>>> import numpy as np
>>> from numpy import linalg as LA
>>> np.set_printoptions(suppress=True, linewidth=100)
>>> tidy = lambda a: np.round(a, 3) + 0
>>> m1 = np.loadtxt("block8.csv", delimiter=",")
>>> print(m1)
[[0.6  0.4  0.  ]
 [0.75 0.25 0.  ]
 [0.2  0.6  0.2 ]]
>>> # rows sum to 1
>>> w, V = LA.eig(m1)
>>> print(tidy(np.sort(LA.eigvals(m1.T))))
[-0.15  0.2   1.  ]
>>> print(tidy(np.sort(LA.eigvals(m1 @ m1))))
[0.023 0.04  1.   ]
>>> tidy(np.prod(w))
np.float64(-0.03)
>>> tidy(np.sort(LA.eigvals(LA.inv(m1))))
array([-6.667,  1.   ,  5.   ])
>>> m1 @ V[:, 0] - w[0] * V[:, 0]
array([0., 0., 0.])
>>> def softmax(z):
...     e = np.exp(z - z.max(axis=-1, keepdims=True))
...     return e / e.sum(axis=-1, keepdims=True)
... 
>>> print(tidy(softmax(m1[2] + 3)))
[0.286 0.427 0.286]
>>> tidy(softmax(10 * m1[2]))
array([0.018, 0.965, 0.018])
>>> print(softmax(m1).sum(axis=1))
[1. 1. 1.]
>>> att = m1 @ m1.T / np.sqrt(3)
>>> tidy(softmax(att + np.triu(np.full(att.shape, -np.inf), 1)))
array([[1.   , 0.   , 0.   ],
       [0.489, 0.511, 0.   ],
       [0.332, 0.321, 0.348]])
>>> th = np.radians(30)
>>> Rm = np.eye(3)
>>> Rm[0, 0] = Rm[2, 2] = np.cos(th)
>>> Rm[0, 2], Rm[2, 0] = -np.sin(th), np.sin(th)
>>> tidy(Rm)
array([[ 0.866,  0.   , -0.5  ],
       [ 0.   ,  1.   ,  0.   ],
       [ 0.5  ,  0.   ,  0.866]])
>>> B = m1 @ Rm.T
>>> np.allclose(LA.norm(m1, axis=1), LA.norm(B, axis=1))
True
>>> print(tidy(LA.svd(m1, compute_uv=False)), tidy(LA.svd(B, compute_uv=False)))
[1.166 0.471 0.055] [1.166 0.471 0.055]
>>> tidy(np.abs(B - m1).max(axis=0))
array([0.127, 0.   , 0.375])
>>> np.allclose(m1 @ m1.T, B @ B.T)
True
>>> m1 @ np.ones(3)
array([1., 1., 1.])
>>> p = np.eye(3)[2]
>>> for _ in range(7):
...     p = p @ m1
...     print(p.round(3))
... 
[0.2 0.6 0.2]
[0.61 0.35 0.04]
[0.637 0.356 0.008]
[0.65  0.348 0.002]
[0.652 0.348 0.   ]
[0.652 0.348 0.   ]
[0.652 0.348 0.   ]
>>> B = np.array([[7, 0, 8], [7, 7, 2]])
>>> W2 = np.kron(B, m1)
>>> tidy(LA.norm(W2, 2)), tidy(LA.norm(B, 2) * LA.norm(m1, 2))
(np.float64(15.327), np.float64(15.327))
>>> W2.shape
(6, 9)
>>> tidy(W2)
array([[4.2 , 2.8 , 0.  , 0.  , 0.  , 0.  , 4.8 , 3.2 , 0.  ],
       [5.25, 1.75, 0.  , 0.  , 0.  , 0.  , 6.  , 2.  , 0.  ],
       [1.4 , 4.2 , 1.4 , 0.  , 0.  , 0.  , 1.6 , 4.8 , 1.6 ],
       [4.2 , 2.8 , 0.  , 4.2 , 2.8 , 0.  , 1.2 , 0.8 , 0.  ],
       [5.25, 1.75, 0.  , 5.25, 1.75, 0.  , 1.5 , 0.5 , 0.  ],
       [1.4 , 4.2 , 1.4 , 1.4 , 4.2 , 1.4 , 0.4 , 1.2 , 0.4 ]])
>>> Q, _ = LA.qr(np.array([[-0.3, 0.0, 0.1], [-1.3, -1.3, 0.4], [1.1, 1.5, -0.3]]))
>>> w = np.array([-3, 3, -1])
>>> M = Q @ np.diag(w) @ Q.T
>>> tidy(M)
array([[ 1.089,  0.715,  1.96 ],
       [ 0.715, -1.687,  1.746],
       [ 1.96 ,  1.746, -0.402]])
>>> Q, V = LA.qr(M[:, :1])[0], LA.qr(M[:, 1:])[0]
>>> sig = LA.svd(Q.T @ V, compute_uv=False)
>>> tidy(LA.norm(Q @ Q.T - V @ V.T, 2))
np.float64(1.0)
>>> tidy(sig)
array([0.797])
>>> sig = 10 * 0.5 ** np.arange(3)
>>> Q, _ = LA.qr(np.array([[0.0, 2.0, -0.8], [0.1, -0.2, -0.2], [0.7, 0.2, 0.0]]))
>>> rng = np.random.default_rng(36382)
>>> J = rng.normal(size=(20, 3)) * sig @ Q
>>> print(tidy(J))
[[ -4.243  -7.112   1.981]
 [ -1.555 -13.586   2.802]
 [  4.272   6.8     2.364]
 [  2.482  10.75   -2.787]
 [  2.09  -13.437   8.375]
 [ -3.032  11.866   1.723]
 [ -1.149  -8.01    0.938]
 [ -4.024  -7.885   4.883]
 [  3.142  -0.955   1.353]
 [ -2.384   4.416  -3.398]
 [ -0.818   2.844  -2.844]
 [ -2.045  -3.385  -1.835]
 [ -5.501  -7.255   1.078]
 [  2.296   7.749  -2.236]
 [ -0.388  -7.536  -3.733]
 [  2.507  17.944   5.412]
 [ -1.267  -3.583  -6.016]
 [  0.993  -0.755  -4.295]
 [  0.782  12.956  -4.131]
 [ -3.845   1.137   2.976]]
>>> Ac = (J - J.mean(axis=0)) / J.std(axis=0)
>>> np.argwhere(np.abs(Ac) > 2)
array([[ 4,  2],
       [15,  1]])
>>> b = LA.lstsq(np.delete(Ac, 1, axis=1), Ac[:, 1])[0]
>>> tidy(b)
array([ 0.392, -0.215])
>>> Ac = J - J.mean(axis=0)
>>> V = LA.svd(Ac)[2][:1]
>>> B = Ac - Ac @ V.T @ V
>>> tidy((Ac @ V.T).std(axis=0))
array([8.945])
>>> LA.norm(B, axis=1).round(6).argmax()
np.int64(4)
>>> W1 = np.array([[1, 1, 1, 0, 1], [1, 0, 2, 1, 2], [1, 1, 0, 2, 0]])
>>> b = np.array([-2, -1, -3, -2, 3])
>>> hid = np.maximum(m1 @ W1 + b, 0)
>>> LA.matrix_rank(hid)
np.int64(1)
>>> print((hid > 0).mean(axis=0))
[0. 0. 0. 0. 1.]
>>> W2 = np.array([[0, 2], [2, 1], [1, -2], [-1, 2], [-1, -1]])
>>> (hid @ W2).round(6).argmax(axis=1)
array([0, 0, 0])
>>> print(hid @ W2)
[[-4.4  -4.4 ]
 [-4.25 -4.25]
 [-4.4  -4.4 ]]
>>> print(W1 @ W2)
[[ 2  0]
 [-1 -2]
 [ 0  7]]
>>> W0 = np.loadtxt("test15.csv", delimiter=",")
>>> W0
array([[ 1.,  1.,  1.,  1., -1., -1., -1., -1.],
       [ 1.,  1., -1., -1.,  1.,  1., -1., -1.],
       [ 1., -1., -1.,  1.,  1., -1., -1.,  1.],
       [ 1.,  1., -1., -1., -1., -1.,  1.,  1.]])
>>> th = np.radians(15)
>>> Rm = np.eye(8)
>>> Rm[0, 0] = Rm[6, 6] = np.cos(th)
>>> Rm[0, 6], Rm[6, 0] = -np.sin(th), np.sin(th)
>>> tidy(Rm)
array([[ 0.966,  0.   ,  0.   ,  0.   ,  0.   ,  0.   , -0.259,  0.   ],
       [ 0.   ,  1.   ,  0.   ,  0.   ,  0.   ,  0.   ,  0.   ,  0.   ],
       [ 0.   ,  0.   ,  1.   ,  0.   ,  0.   ,  0.   ,  0.   ,  0.   ],
       [ 0.   ,  0.   ,  0.   ,  1.   ,  0.   ,  0.   ,  0.   ,  0.   ],
       [ 0.   ,  0.   ,  0.   ,  0.   ,  1.   ,  0.   ,  0.   ,  0.   ],
       [ 0.   ,  0.   ,  0.   ,  0.   ,  0.   ,  1.   ,  0.   ,  0.   ],
       [ 0.259,  0.   ,  0.   ,  0.   ,  0.   ,  0.   ,  0.966,  0.   ],
       [ 0.   ,  0.   ,  0.   ,  0.   ,  0.   ,  0.   ,  0.   ,  1.   ]])
>>> B = W0 @ Rm.T
>>> tidy(LA.svd(W0, compute_uv=False)), tidy(LA.svd(B, compute_uv=False))
(array([2.828, 2.828, 2.828, 2.828]), array([2.828, 2.828, 2.828, 2.828]))
>>> tidy(np.abs(B - W0).max(axis=0))
array([0.293, 0.   , 0.   , 0.   , 0.   , 0.   , 0.293, 0.   ])
>>> np.allclose(LA.norm(W0, axis=1), LA.norm(B, axis=1))
True
>>> X = np.load("run4.npy")
>>> print(X)
[[-0.6    0.1    0.9   -1.2  ]
 [-1.5    0.9   -0.1    1.5  ]
 [-1.347 -0.598  0.225  1.611]
 [-1.4   -0.6    0.2    1.6  ]]
>>> vec = np.array([2, -2, 1, 1])
>>> h = np.maximum(X @ vec, 0)
>>> tidy(np.maximum(X @ vec, 0) - np.maximum(-X @ vec, 0))
array([-1.7  , -3.4  ,  0.338,  0.2  ])
>>> tidy(np.tanh(X @ vec))
array([-0.935, -0.998,  0.326,  0.197])
>>> X * (h > 1e-9)[:, None]
array([[-0.   ,  0.   ,  0.   , -0.   ],
       [-0.   ,  0.   , -0.   ,  0.   ],
       [-1.347, -0.598,  0.225,  1.611],
       [-1.4  , -0.6  ,  0.2  ,  1.6  ]])
>>> tidy(X.T @ h)
array([-0.735, -0.322,  0.116,  0.865])
>>> print(tidy(LA.det(2 * X)), tidy(LA.det(X)))
-3.905 -0.244
>>> tidy(LA.det(X[::-1]))
np.float64(-0.244)
>>> print(tidy(LA.eigvals(X)))
[ 1.424+0.829j  1.424-0.829j -0.83 +0.j     0.108+0.j   ]
>>> print(tidy(LA.eigvals(X).sum().real))
2.125
>>> feats = np.load("w.npy")
>>> feats
array([[  0,  -2,  -6,   0,   1,   3],
       [  4,  -6,   0,  -2,   3,   0],
       [ -4,  -6,  -6,   2,   3,   3],
       [  0,   5,  15,   0,   0,   0],
       [-10,  15,   0,   0,   0,   0],
       [ 10,  15,  15,   0,   0,   0]])
>>> labels = rng.permutation(6)
>>> labels
array([2, 5, 4, 1, 3, 0])
>>> B = feats[labels][:, labels]
>>> np.allclose(B, feats)
False
>>> tidy(LA.det(B)), tidy(LA.det(feats[labels]))
(np.float64(-112500.0), np.float64(112500.0))
>>> Q, V = LA.qr(feats[:, :3])[0], LA.qr(feats[:, 3:])[0]
>>> sig = LA.svd(Q.T @ V, compute_uv=False)
>>> tidy(np.degrees(np.arccos(sig.clip(0, 1))))
array([68.199, 68.199, 68.199])
>>> print((sig > 0.9).sum())
0
>>> labels = J[:, 0] > np.median(J[:, 0])
>>> u = J[labels].mean(axis=0) - J[~labels].mean(axis=0)
>>> print((((J - J.mean(axis=0)) @ u > 0) == labels).mean())
0.8
>>> np.argsort(-np.abs(u).round(6), kind="stable")
array([1, 0, 2])
>>> vec = np.array([-2, -4, -3, 4, -4, 3])
>>> h = np.maximum(feats @ vec, 0)
>>> h
array([31,  0, 55,  0,  0,  0])
>>> np.flatnonzero(h > 1e-9)
array([0, 2])
>>> LA.norm(feats, axis=1).argmax()
np.int64(5)
>>> tidy(LA.norm(feats) ** 2 / LA.norm(feats, 2) ** 2)
np.float64(1.481)
>>> tidy(LA.norm(feats[4], 1)), tidy(LA.norm(feats[4], np.inf))
(np.float64(25.0), np.float64(15.0))
>>> tidy(LA.norm(feats, 2))
np.float64(30.19)
>>> tidy(LA.norm(feats, axis=1))
array([ 7.071,  8.062, 10.488, 15.811, 18.028, 23.452])
>>> print(feats[4] @ feats[0])
-30
>>> tidy(LA.norm(feats, "nuc"))
np.float64(66.645)
>>> tidy(LA.norm(feats, axis=0))
array([15.232, 23.473, 22.847,  2.828,  4.359,  4.243])
>>> tidy(LA.norm(feats[4] - feats[0]))
np.float64(20.857)
>>> mat = np.loadtxt("dump.csv", delimiter=",")
>>> print(mat)
[[ 5.671 -4.097  3.692]
 [ 5.871 -3.86   3.844]
 [ 4.735 -1.054  3.139]
 [ 4.422 -0.911  2.924]
 [ 2.214 -0.25   1.427]
 [ 2.168 -0.24   1.396]
 [ 1.115 -0.074  0.702]
 [-0.949 -0.191 -0.457]
 [-0.965 -0.261 -0.42 ]
 [-0.928 -0.345 -0.342]
 [-0.642 -0.566 -0.012]
 [-0.46  -0.662  0.169]
 [ 2.9   -1.732  3.089]
 [ 2.975 -1.751  3.152]
 [ 3.966 -1.992  3.972]]
>>> Q, Rm = LA.qr(X)
>>> Q.shape, Rm.shape
((4, 4), (4, 4))
>>> np.allclose(Rm.T @ Rm, X.T @ X)
True
>>> tidy(Q @ Rm)
array([[-0.6  ,  0.1  ,  0.9  , -1.2  ],
       [-1.5  ,  0.9  , -0.1  ,  1.5  ],
       [-1.347, -0.598,  0.225,  1.611],
       [-1.4  , -0.6  ,  0.2  ,  1.6  ]])
>>> Ac = mat - mat.mean(axis=0)
>>> V = LA.svd(Ac)[2][:1]
>>> B = Ac - Ac @ V.T @ V
>>> tidy((Ac @ V.T).std(axis=0))
array([3.061])
>>> tidy(B.std(axis=0))
array([0.32 , 0.704, 0.346])
>>> LA.norm(B, axis=1).round(6).argmax()
np.int64(0)
>>> tidy(np.diag(V.T @ V))
array([0.609, 0.112, 0.279])
>>> Ac = mat - mat.mean(axis=0)
>>> Uu, sig, Vh = LA.svd(Ac, full_matrices=False)
>>> LA.matrix_rank(Ac)
np.int64(3)
>>> C2 = np.cov(mat, rowvar=False)
>>> tidy(mat.std(axis=0))
array([2.41 , 1.244, 1.654])
>>> tidy(np.corrcoef(mat[:, 2], mat[:, 1])[0, 1])
np.float64(-0.769)
>>> tidy(LA.eigvalsh(C2)[::-1])
array([10.041,  0.601,  0.168])
>>> np.argwhere(np.triu(np.abs(np.corrcoef(mat.T)) > 0.8, 1))
array([[0, 2]])
>>> print(np.argsort(-mat.std(axis=0).round(6), kind="stable"))
[0 2 1]
>>> print(C2.shape)
(3, 3)
>>> np.median(mat, axis=0)
array([ 2.214, -0.662,  1.427])
>>> F = np.array([[0, 2, -3], [-2, 0, -2], [3, 2, 0]])
>>> Uu, sig, Vh = LA.svd(F)
>>> V = Vh[:(sig > 1e-8).sum()]
>>> vec = F[0] + -3 * F[1] + rng.integers(2) * np.eye(3)[2]
>>> vec
array([6., 2., 3.])
>>> print(tidy(V.T @ V))
[[ 0.765  0.353  0.235]
 [ 0.353  0.471 -0.353]
 [ 0.235 -0.353  0.765]]
>>> LA.matrix_rank(np.vstack([F, vec]))
np.int64(2)
>>> vec = np.array([1, -4, -2])
>>> tidy(LA.svd(F, compute_uv=False))
array([4.123, 4.123, 0.   ])
>>> vec @ F @ vec
np.int64(0)
>>> tidy(LA.det(F))
np.float64(0.0)
>>> Q = LA.solve(np.eye(3) - F, np.eye(3) + F)
>>> tidy(LA.det(Q))
np.float64(1.0)
>>> tidy(Q @ Q.T)
array([[1., 0., 0.],
       [0., 1., 0.],
       [0., 0., 1.]])
>>> LA.lstsq(F[:-1].T, F[-1])[2]
np.int32(2)
>>> np.allclose(F[:-1].T @ LA.lstsq(F[:-1].T, F[-1])[0], F[-1])
True
